$ python3 -q
>>> import numpy as np
>>> np.set_printoptions(precision=2, suppress=True, linewidth=140)
>>> def rd(a):
...     return np.round(a, 2) + 0
... 
>>> J = np.loadtxt("m.csv", delimiter=",")
>>> print(J)
[[-1.7 -1.   0.  -2.  -1. ]
 [-1.  -1.7  0.   1.   2. ]
 [-2.  -2.   0.3  0.  -1. ]
 [ 1.  -2.   2.   0.3 -1. ]
 [-2.  -1.   0.  -2.  -0.7]]
>>> rng = np.random.default_rng(6009)
>>> lab = rng.permutation(5)
>>> print(lab)
[3 1 4 2 0]
>>> A2 = J[lab][:, lab]
>>> print(rd(np.linalg.det(A2)), rd(np.linalg.det(J[lab])))
-7.06 7.06
>>> print(rd(np.sort(np.abs(np.linalg.eigvals(A2)))))
[0.3  1.69 1.84 2.75 2.75]
>>> print(rd(np.trace(A2)))
-3.5
>>> print(A2)
[[ 0.3 -2.  -1.   2.   1. ]
 [ 1.  -1.7  2.   0.  -1. ]
 [-2.  -1.  -0.7  0.  -2. ]
 [ 0.  -2.  -1.   0.3 -2. ]
 [-2.  -1.  -1.   0.  -1.7]]
>>> Q = J.astype(float).copy()
>>> for j in range(5):
...     Q[:, j] -= Q[:, :j] @ (Q[:, :j].T @ Q[:, j])
...     Q[:, j] /= np.linalg.norm(Q[:, j])
... 
>>> print(rd(Q.T @ Q))
[[1. 0. 0. 0. 0.]
 [0. 1. 0. 0. 0.]
 [0. 0. 1. 0. 0.]
 [0. 0. 0. 1. 0.]
 [0. 0. 0. 0. 1.]]
>>> t = np.radians(15)
>>> R = np.eye(5)
>>> R[0, 0] = R[1, 1] = np.cos(t)
>>> R[0, 1], R[1, 0] = -np.sin(t), np.sin(t)
>>> print(rd(R))
[[ 0.97 -0.26  0.    0.    0.  ]
 [ 0.26  0.97  0.    0.    0.  ]
 [ 0.    0.    1.    0.    0.  ]
 [ 0.    0.    0.    1.    0.  ]
 [ 0.    0.    0.    0.    1.  ]]
>>> A2 = J @ R.T
>>> print(rd(np.linalg.det(R)), rd(np.trace(R)))
1.0 4.93
>>> print(np.allclose(np.linalg.norm(J, axis=1), np.linalg.norm(A2, axis=1)))
True
>>> print(rd(np.abs(A2 - J).max(axis=0)))
[0.59 0.48 0.   0.   0.  ]
>>> Q, _ = np.linalg.qr(np.array([[0.6, -1.1, -0.6, -0.5, -1.9, -0.2],
...     [0.3, -0.2, -1.3, -2.2, -0.7, 0.0],
...     [-0.1, 0.1, 0.7, -0.4, -1.1, -0.6],
...     [-0.2, -0.4, -0.7, -0.4, -0.1, 0.2],
...     [0.4, 0.3, 0.5, -1.0, -0.6, -0.6],
...     [0.4, -2.1, 0.7, 2.3, 1.2, -0.6]]))
>>> evecs, _ = np.linalg.qr(np.array([[-2.4, 1.0, -0.2, 1.1, 0.0],
...     [-0.7, 1.2, 0.7, 1.4, 0.3],
...     [1.7, 1.1, 1.6, -1.4, 0.0],
...     [1.5, 2.1, 0.3, -0.3, 2.0],
...     [-1.0, -0.1, -2.1, 0.5, 1.0]]))
>>> s = 10 * 0.7 ** np.arange(5)
>>> K = Q[:, :5] * s @ evecs[:5]
>>> print(rd(K))
[[ 4.62  2.56  2.18  2.49  3.07]
 [ 3.76  2.03 -1.32 -0.86  1.83]
 [-3.04  1.74 -0.39  0.18  0.5 ]
 [-1.58 -2.08 -2.34 -0.45  2.42]
 [ 2.72  4.91  1.4   0.58 -1.65]
 [ 1.42  0.2  -0.82  6.64  1.94]]
>>> K @ K
Traceback (most recent call last):
  File "<python-input-30>", line 1, in <module>
    K @ K
    ~~^~~
ValueError: matmul: Input operand 1 has a mismatch in its core dimension 0, with gufunc signature (n?,k),(k,m?)->(n?,m?) (size 6 is different from 5)
>>> cov = K.T @ K
>>> print(rd(np.linalg.svd(K, compute_uv=False) ** 2))
[100.    49.    24.01  11.76   5.76]
>>> print(np.linalg.matrix_rank(cov))
5
>>> print(rd(np.linalg.eigvalsh(cov)[::-1]))
[100.    49.    24.01  11.76   5.76]
>>> hat = K @ np.linalg.solve(K.T @ K, K.T)
>>> print(np.allclose(hat @ hat, hat))
True
>>> print(rd(np.linalg.eigvalsh(hat)))
[0. 1. 1. 1. 1. 1.]
>>> Q, evecs = np.linalg.qr(K[:, :4])[0], np.linalg.qr(K[:, 4:])[0]
>>> s = np.linalg.svd(Q.T @ evecs, compute_uv=False)
>>> print(rd(s))
[0.71]
>>> print((s > 0.9).sum())
0
